$ python3 -q
>>> import numpy as np
>>> import numpy.linalg as la
>>> np.set_printoptions(precision=2, suppress=True, linewidth=200)
>>> rd = lambda a: np.round(a, 2) + 0
>>> F = np.load("w.npy")
>>> F
array([[ -2,   2,  -2,   0,   3,  -2,  -2,   0],
       [-12,  12, -12,   0,  18, -12, -12,   0],
       [ -6,   6,  -6,   0,   9,  -6,  -6,   0],
       [-12,  12, -12,   0,  18, -12, -12,   0],
       [ -2,   2,  -2,   0,   3,  -2,  -2,   0],
       [-10,  10, -10,   0,  15, -10, -10,   0]])
>>> np.abs(np.diag(la.qr(F)[1])) > 1e-9
array([ True, False, False, False, False, False])
>>> print(la.lstsq(F[:-1].T, F[-1])[2])
1
>>> rng = np.random.default_rng(12941)
>>> B = F + rng.integers(-2, 3, (6, 1)) @ rng.integers(-2, 3, (1, 8))
>>> B
array([[  2,   6,  -2,   2,  -1,  -2,   0,   2],
       [ -8,  16, -12,   2,  14, -12, -10,   2],
       [-10,   2,  -6,  -2,  13,  -6,  -8,  -2],
       [-12,  12, -12,   0,  18, -12, -12,   0],
       [  0,   4,  -2,   1,   1,  -2,  -1,   1],
       [-14,   6, -10,  -2,  19, -10, -12,  -2]])
>>> B - F
array([[ 4,  4,  0,  2, -4,  0,  2,  2],
       [ 4,  4,  0,  2, -4,  0,  2,  2],
       [-4, -4,  0, -2,  4,  0, -2, -2],
       [ 0,  0,  0,  0,  0,  0,  0,  0],
       [ 2,  2,  0,  1, -2,  0,  1,  1],
       [-4, -4,  0, -2,  4,  0, -2, -2]])
>>> f = np.array([1, 2])
>>> np.correlate(F[1], F[4], "full")
array([  0,  24,   0, -36,  60, -48, -60, 174, -60, -48,  60, -36,   0,  24,   0])
>>> np.cross(F[1, :3], F[4, :3])
array([0, 0, 0])
>>> np.polyval(f, F[1])
array([-10,  14, -10,   2,  20, -10, -10,   2])
>>> th = np.radians(32)
>>> Rm = np.eye(8)
>>> Rm[4, 4] = Rm[6, 6] = np.cos(th)
>>> Rm[4, 6], Rm[6, 4] = -np.sin(th), np.sin(th)
>>> rd(Rm)
array([[ 1.  ,  0.  ,  0.  ,  0.  ,  0.  ,  0.  ,  0.  ,  0.  ],
       [ 0.  ,  1.  ,  0.  ,  0.  ,  0.  ,  0.  ,  0.  ,  0.  ],
       [ 0.  ,  0.  ,  1.  ,  0.  ,  0.  ,  0.  ,  0.  ,  0.  ],
       [ 0.  ,  0.  ,  0.  ,  1.  ,  0.  ,  0.  ,  0.  ,  0.  ],
       [ 0.  ,  0.  ,  0.  ,  0.  ,  0.85,  0.  , -0.53,  0.  ],
       [ 0.  ,  0.  ,  0.  ,  0.  ,  0.  ,  1.  ,  0.  ,  0.  ],
       [ 0.  ,  0.  ,  0.  ,  0.  ,  0.53,  0.  ,  0.85,  0.  ],
       [ 0.  ,  0.  ,  0.  ,  0.  ,  0.  ,  0.  ,  0.  ,  1.  ]])
>>> B = F @ Rm.T
>>> rd(la.svd(F, compute_uv=False)), rd(la.svd(B, compute_uv=False))
(array([55.96,  0.  ,  0.  ,  0.  ,  0.  ,  0.  ]), array([55.96,  0.  ,  0.  ,  0.  ,  0.  ,  0.  ]))
>>> np.allclose(la.norm(F, axis=1), la.norm(B, axis=1))
True
>>> np.allclose(F @ F.T, B @ B.T)
True
>>> rd(B)
array([[ -2.  ,   2.  ,  -2.  ,   0.  ,   3.6 ,  -2.  ,  -0.11,   0.  ],
       [-12.  ,  12.  , -12.  ,   0.  ,  21.62, -12.  ,  -0.64,   0.  ],
       [ -6.  ,   6.  ,  -6.  ,   0.  ,  10.81,  -6.  ,  -0.32,   0.  ],
       [-12.  ,  12.  , -12.  ,   0.  ,  21.62, -12.  ,  -0.64,   0.  ],
       [ -2.  ,   2.  ,  -2.  ,   0.  ,   3.6 ,  -2.  ,  -0.11,   0.  ],
       [-10.  ,  10.  , -10.  ,   0.  ,  18.02, -10.  ,  -0.53,   0.  ]])
>>> rd(la.det(Rm)), rd(np.trace(Rm))
(np.float64(1.0), np.float64(7.7))
>>> left, s, Vt = la.svd(B)
>>> vecs = Vt[:(s > 1e-8).sum()]
>>> x0 = B[3] + 3 * B[5] + rng.integers(2) * np.eye(8)[0]
>>> print(rd(x0))
[-41.    42.   -42.     0.    75.68 -42.    -2.23   0.  ]
>>> rd(la.norm(x0 - vecs.T @ vecs @ x0))
np.float64(0.93)
>>> print(rd(np.diag(vecs.T @ vecs)))
[0.14 0.14 0.14 0.   0.45 0.14 0.   0.  ]
>>> m1 = np.load("layer2.npy")
>>> rd(m1)
array([[-0.9 , -0.22, -1.11, -0.27, -0.09,  0.26,  0.12,  2.59],
       [ 1.67, -1.01, -1.34,  1.36,  0.93, -0.23, -0.77,  0.16],
       [ 1.42,  0.38,  0.3 ,  0.71, -1.37,  1.57,  1.31,  0.46],
       [-0.26, -0.87, -1.1 , -0.75,  1.04,  0.35,  2.14, -0.81],
       [ 1.54, -0.43,  1.13, -1.91,  0.89,  0.07, -0.21,  0.82],
       [ 0.51,  1.17, -1.81, -1.4 , -0.68,  0.6 , -0.91, -0.69],
       [-0.77, -1.59,  0.29, -0.12, -0.07,  2.08, -1.11, -0.45],
       [-0.26,  1.72,  0.24,  0.6 ,  1.98,  1.26, -0.1 ,  0.17]])
>>> x0 = np.array([3, 0, -1, 1, -3, 1, 3, -3])
>>> rhs = m1 @ x0
>>> rd(rhs)
array([-8.75,  1.92, 12.88,  5.66, -4.08,  3.93, -2.43, -5.9 ])
>>> rd(la.solve(m1, rhs + m1[:, 7]))
array([ 3.,  0., -1.,  1., -3.,  1.,  3., -2.])
>>> print(rd(la.solve(m1, -3 * rhs)))
[-9.  0.  3. -3.  9. -3. -9.  9.]
